$ ipython --no-banner

In [1]: import numpy as np

In [2]: np.set_printoptions(suppress=True, linewidth=100)

In [3]: rnd = lambda a: np.round(a, 2) + 0

In [4]: feats = np.load("dump.npy")

In [5]: feats
Out[5]: 
array([[  1,  -4,  16, -64],
       [  1,  -3,   9, -27],
       [  1,  -2,   4,  -8],
       [  1,  -1,   1,  -1],
       [  1,   0,   0,   0],
       [  1,   1,   1,   1],
       [  1,   2,   4,   8],
       [  1,   3,   9,  27],
       [  1,   4,  16,  64],
       [  1,   5,  25, 125],
       [  1,   6,  36, 216]])

In [6]: # column 3 is much longer than the rest

In [7]: C2 = feats.T @ feats

In [8]: np.trace(C2), (feats ** 2).sum()
Out[8]: (np.int64(74822), np.int64(74822))

In [9]: np.diag(C2)
Out[9]: array([   11,   121,  2629, 72061])

In [10]: E = np.load("m.npy")

In [11]: E
Out[11]: 
array([[12.56, 10.41, -0.43, 24.91, 14.07, 16.35, 27.32, 16.16, 15.96, 15.09, 10.75, 14.2 ],
       [ 9.69, 10.14, -0.32, 23.94, 16.3 , 14.35, 24.06, 16.34, 15.57, 12.72, 10.5 , 14.53],
       [10.04, 11.08, -1.93, 26.53, 15.7 , 15.98, 24.84, 16.18, 15.1 , 16.7 , 10.23, 15.05],
       [11.07, 10.79,  0.05, 24.74, 14.81, 13.86, 25.12, 17.46, 15.32, 13.86,  9.75, 16.57],
       [ 9.21, 10.24, -2.26, 25.45, 17.16, 15.37, 24.7 , 15.77, 15.83, 14.01, 10.27, 15.22],
       [ 8.94, 10.44,  1.31, 25.73, 14.49, 16.18, 24.92, 15.56, 15.85, 14.41,  8.76, 15.56],
       [ 9.39, 10.76, -0.53, 23.56, 15.6 , 12.39, 23.72, 14.47, 14.09, 14.32,  8.8 , 14.51],
       [ 9.83, 10.  , -0.24, 23.3 , 15.83, 15.15, 25.53, 14.84, 15.42, 16.61, 10.94, 17.21],
       [ 9.78,  9.38,  0.08, 25.91, 15.25, 13.82, 24.89, 15.18, 15.51, 13.86, 11.05, 14.33],
       [ 9.62,  9.7 ,  0.25, 24.48, 14.64, 13.9 , 25.59, 16.35, 13.93, 15.07,  8.18, 15.96],
       [11.62,  9.91, -1.05, 25.09, 15.  , 16.2 , 25.12, 15.41, 15.31, 15.43, 10.69, 14.79]])

In [12]: [round(float(x), 2) for x in np.linalg.svd(E, compute_uv=False)[:3]]
Out[12]: [180.05, 4.75, 4.47]

In [13]: np.linalg.cond(E) > 100
Out[13]: np.True_

In [14]: rnd(np.linalg.norm(E, 2) / np.linalg.norm(E))
Out[14]: np.float64(1.0)

In [15]: np.linalg.matrix_rank(E, rtol=0.1)
Out[15]: np.int64(1)

In [16]: C2 = E.T @ E

In [17]: rnd(np.diag(C2))
Out[17]: 
array([1147.76, 1160.29,   12.35, 6817.35, 2599.75, 2448.41, 6924.2 , 2750.42, 2566.98, 2402.67,
       1108.15, 2573.13])

In [18]: print(np.allclose(C2, C2.T))
True

In [19]: rnd(np.trace(C2)), rnd((E ** 2).sum())
Out[19]: (np.float64(32511.45), np.float64(32511.45))

In [20]: print((E @ E.T).shape)
(11, 11)

In [21]: rnd(np.linalg.eigvalsh(C2)[::-1])
Out[21]: 
array([32418.3 ,    22.57,    19.94,    16.87,    12.11,     9.05,     5.73,     2.99,     2.49,
           0.82,     0.57,     0.  ])

In [22]: Uu, s, vt = np.linalg.svd(E)

In [23]: rnd(s)
Out[23]: array([180.05,   4.75,   4.47,   4.11,   3.48,   3.01,   2.39,   1.73,   1.58,   0.91,   0.76])

In [24]: M2 = Uu[:, :1] @ np.diag(s[:1]) @ vt[:1]

In [25]: rnd(np.linalg.norm(E - M2) / np.linalg.norm(E))
Out[25]: np.float64(0.05)

In [26]: np.linalg.matrix_rank(E, rtol=0.05)
Out[26]: np.int64(1)

In [27]: mat = np.loadtxt("block4.csv", delimiter=",")

In [28]: mat
Out[28]: 
array([[ 0.,  0.,  0.,  0.,  0.,  0.,  0.,  0.,  0.],
       [ 0., -1.,  0.,  0.,  0.,  0.,  0.,  0.,  0.],
       [ 0.,  0., -1.,  0.,  0.,  0.,  0.,  0.,  0.],
       [ 0.,  0.,  0., -1.,  0.,  0.,  0.,  0.,  0.],
       [ 0.,  0.,  0.,  0.,  0.,  0.,  0.,  0.,  0.],
       [ 0.,  0.,  0.,  0.,  0., -2.,  0.,  0.,  0.],
       [ 0.,  0.,  0.,  0.,  0.,  0.,  0.,  0.,  0.],
       [ 0.,  0.,  0.,  0.,  0.,  0.,  0.,  1.,  0.],
       [ 0.,  0.,  0.,  0.,  0.,  0.,  0.,  0.,  1.]])

In [29]: # rows 0 and 4 are equal

In [30]: vals, V = np.linalg.eigh(mat)

In [31]: V.T @ V
Out[31]: 
array([[1., 0., 0., 0., 0., 0., 0., 0., 0.],
       [0., 1., 0., 0., 0., 0., 0., 0., 0.],
       [0., 0., 1., 0., 0., 0., 0., 0., 0.],
       [0., 0., 0., 1., 0., 0., 0., 0., 0.],
       [0., 0., 0., 0., 1., 0., 0., 0., 0.],
       [0., 0., 0., 0., 0., 1., 0., 0., 0.],
       [0., 0., 0., 0., 0., 0., 1., 0., 0.],
       [0., 0., 0., 0., 0., 0., 0., 1., 0.],
       [0., 0., 0., 0., 0., 0., 0., 0., 1.]])

In [32]: V @ np.diag(vals) @ V.T
Out[32]: 
array([[ 0.,  0.,  0.,  0.,  0.,  0.,  0.,  0.,  0.],
       [ 0., -1.,  0.,  0.,  0.,  0.,  0.,  0.,  0.],
       [ 0.,  0., -1.,  0.,  0.,  0.,  0.,  0.,  0.],
       [ 0.,  0.,  0., -1.,  0.,  0.,  0.,  0.,  0.],
       [ 0.,  0.,  0.,  0.,  0.,  0.,  0.,  0.,  0.],
       [ 0.,  0.,  0.,  0.,  0., -2.,  0.,  0.,  0.],
       [ 0.,  0.,  0.,  0.,  0.,  0.,  0.,  0.,  0.],
       [ 0.,  0.,  0.,  0.,  0.,  0.,  0.,  1.,  0.],
       [ 0.,  0.,  0.,  0.,  0.,  0.,  0.,  0.,  1.]])

In [33]: print((vals > 1e-8).sum(), (vals < -1e-8).sum())
2 4

In [34]: vals.sum(), np.trace(mat)
Out[34]: (np.float64(-3.0), np.float64(-3.0))

In [35]: m1 = np.array([[0, -1, -1, 5, 2, 0, -1],
    ...:     [1, 0, -4, -10, 0, 4, -4],
    ...:     [1, 4, 0, -2, 8, -5, -9],
    ...:     [-5, 10, 2, 0, 2, -3, -4],
    ...:     [-2, 0, -8, -2, 0, 0, 7],
    ...:     [0, -4, 5, 3, 0, 0, 9],
    ...:     [1, 4, 9, 4, -7, -9, 0]])

In [36]: x0 = np.array([1, 5, -3, 3, 3, 0, 1])

In [37]: rnd(np.linalg.det(m1))
Out[37]: np.float64(0.0)

In [38]: x0 @ m1 @ x0
Out[38]: np.int64(0)

In [39]: rnd(np.linalg.eigvals(m1).real)
Out[39]: array([0., 0., 0., 0., 0., 0., 0.])

In [40]: rnd(np.linalg.svd(m1, compute_uv=False))
Out[40]: array([19.48, 19.48,  9.95,  9.95,  5.87,  5.87,  0.  ])

In [41]: Q = np.linalg.solve(np.eye(7) - m1, np.eye(7) + m1)

In [42]: rnd(np.linalg.det(Q))
Out[42]: np.float64(1.0)

In [43]: np.allclose(m1[:-1].T @ np.linalg.lstsq(m1[:-1].T, m1[-1])[0], m1[-1])
Out[43]: True

In [44]: np.unique(m1.round(6), axis=0).shape
Out[44]: (7, 7)

In [45]: rng = np.random.default_rng(119592)

In [46]: lab = rng.permutation(7)

In [47]: print(lab)
[4 0 5 1 6 3 2]

In [48]: M2 = m1[lab][:, lab]

In [49]: np.allclose(M2, m1)
Out[49]: False

In [50]: rnd(np.sort(np.abs(np.linalg.eigvals(M2))))
Out[50]: array([ 0.  ,  5.87,  5.87,  9.95,  9.95, 19.48, 19.48])

In [51]: print(np.diag(M2))
[0 0 0 0 0 0 0]

In [52]: rnd(np.linalg.det(M2)), rnd(np.linalg.det(m1[lab]))
Out[52]: (np.float64(0.0), np.float64(0.0))

In [53]: Uu, s, vt = np.linalg.svd(m1)

In [54]: V = vt[:(s > 1e-8).sum()]

In [55]: x0 = m1[5] + 5 * m1[3] + rng.integers(2) * np.eye(7)[3]

In [56]: x0
Out[56]: array([-25.,  46.,  15.,   4.,  10., -15., -11.])

In [57]: np.linalg.matrix_rank(np.vstack([m1, x0]))
Out[57]: np.int64(7)

In [58]: rnd(np.linalg.norm(x0 - V.T @ V @ x0))
Out[58]: np.float64(0.11)

In [59]: F = np.loadtxt("layer4.csv", delimiter=",")

In [60]: F
Out[60]: 
array([[ 1.4 ,  0.9 , -1.  ,  0.3 ,  0.4 ,  0.3 ],
       [ 0.1 ,  0.  ,  1.4 , -0.9 , -1.5 , -1.2 ],
       [-0.9 , -0.7 , -0.4 ,  0.8 ,  1.  , -0.9 ],
       [ 1.21, -0.11, -1.81, -0.5 ,  0.2 ,  1.69],
       [ 1.2 , -0.1 , -1.8 , -0.5 ,  0.2 ,  1.7 ],
       [ 0.4 ,  0.2 , -0.7 , -0.7 , -0.3 , -1.3 ],
       [ 1.  ,  1.9 , -1.2 , -0.2 , -0.3 , -1.2 ],
       [ 0.6 , -1.7 , -0.8 ,  1.1 ,  1.6 ,  0.2 ],
       [ 1.3 ,  0.7 , -0.5 , -0.4 ,  1.4 , -0.7 ],
       [ 0.2 ,  1.2 ,  0.4 ,  2.  ,  0.3 ,  1.2 ],
       [ 1.4 ,  0.4 ,  0.7 ,  1.6 ,  0.3 , -0.7 ]])

In [61]: hat = F @ np.linalg.solve(F.T @ F, F.T)

In [62]: print(rnd(np.linalg.eigvalsh(hat)))
[0. 0. 0. 0. 0. 1. 1. 1. 1. 1. 1.]

In [63]: np.linalg.matrix_rank(np.eye(11) - hat)
Out[63]: np.int64(5)

In [64]: np.allclose(hat @ hat, hat)
Out[64]: True

In [65]: data = np.load("arr.npy")

In [66]: print(data)
[[ 0  2 -3  0  3 -2 -1 -2 -2]
 [ 0  0  3 -2 -3  1 -1 -3  1]
 [ 0  0  0 -2 -2 -1 -2  0  3]
 [ 0  0  0  0  2  1  3  2  1]
 [ 0  0  0  0  0 -2 -3  1  2]
 [ 0  0  0  0  0  0  0 -2  3]
 [ 0  0  0  0  0  0  0  0 -1]
 [ 0  0  0  0  0  0  0  0 -1]
 [ 0  0  0  0  0  0  0  0  0]]

In [67]: # triangular, det is the product of the diagonal

In [68]: data @ data
Out[68]: 
array([[  0,   0,   6,   2,   0,  -1,  -5,   1,  -4],
       [  0,   0,   0,  -6, -10,   1,  -3,  -9,   8],
       [  0,   0,   0,   0,  -4,   2,   0,  -4,  -7],
       [  0,   0,   0,   0,   0,  -4,  -6,   0,   2],
       [  0,   0,   0,   0,   0,   0,   0,   4,  -4],
       [  0,   0,   0,   0,   0,   0,   0,   0,   2],
       [  0,   0,   0,   0,   0,   0,   0,   0,   0],
       [  0,   0,   0,   0,   0,   0,   0,   0,   0],
       [  0,   0,   0,   0,   0,   0,   0,   0,   0]])

In [69]: rnd(np.sort(np.linalg.eigvals(data)))
Out[69]: array([0., 0., 0., 0., 0., 0., 0., 0., 0.])

In [70]: arr = np.load("case5.npy")

In [71]: arr
Out[71]: 
array([[9, 0, 6, 1, 9, 9, 9, 2, 2, 4, 7],
       [7, 9, 0, 6, 1, 9, 9, 9, 2, 2, 4],
       [4, 7, 9, 0, 6, 1, 9, 9, 9, 2, 2],
       [2, 4, 7, 9, 0, 6, 1, 9, 9, 9, 2],
       [2, 2, 4, 7, 9, 0, 6, 1, 9, 9, 9],
       [9, 2, 2, 4, 7, 9, 0, 6, 1, 9, 9],
       [9, 9, 2, 2, 4, 7, 9, 0, 6, 1, 9],
       [9, 9, 9, 2, 2, 4, 7, 9, 0, 6, 1],
       [1, 9, 9, 9, 2, 2, 4, 7, 9, 0, 6],
       [6, 1, 9, 9, 9, 2, 2, 4, 7, 9, 0],
       [0, 6, 1, 9, 9, 9, 2, 2, 4, 7, 9]])

In [72]: Q, Rm = np.linalg.qr(arr)

In [73]: np.allclose(Rm.T @ Rm, arr.T @ arr)
Out[73]: True

In [74]: rnd(np.abs(np.diag(Rm)))
Out[74]: array([20.83, 15.15, 14.  , 13.93, 11.57,  8.2 ,  7.93,  7.91,  7.52,  6.8 ,  6.79])

In [75]: print(np.trace(Q @ Q.T))
11.0

In [76]: A = np.load("mat.npy")

In [77]: A
Out[77]: 
array([[4, 1, 0, 0],
       [2, 4, 0, 0],
       [0, 0, 4, 1],
       [0, 0, 2, 4]])

In [78]: C2 = A.T @ A

In [79]: rnd(np.linalg.eigvalsh(C2)[::-1])
Out[79]: array([30.59, 30.59,  6.41,  6.41])

In [80]: np.allclose(C2, C2.T)
Out[80]: True

In [81]: np.linalg.matrix_rank(C2)
Out[81]: np.int64(4)

In [82]: np.trace(C2), (A ** 2).sum()
Out[82]: (np.int64(74), np.int64(74))
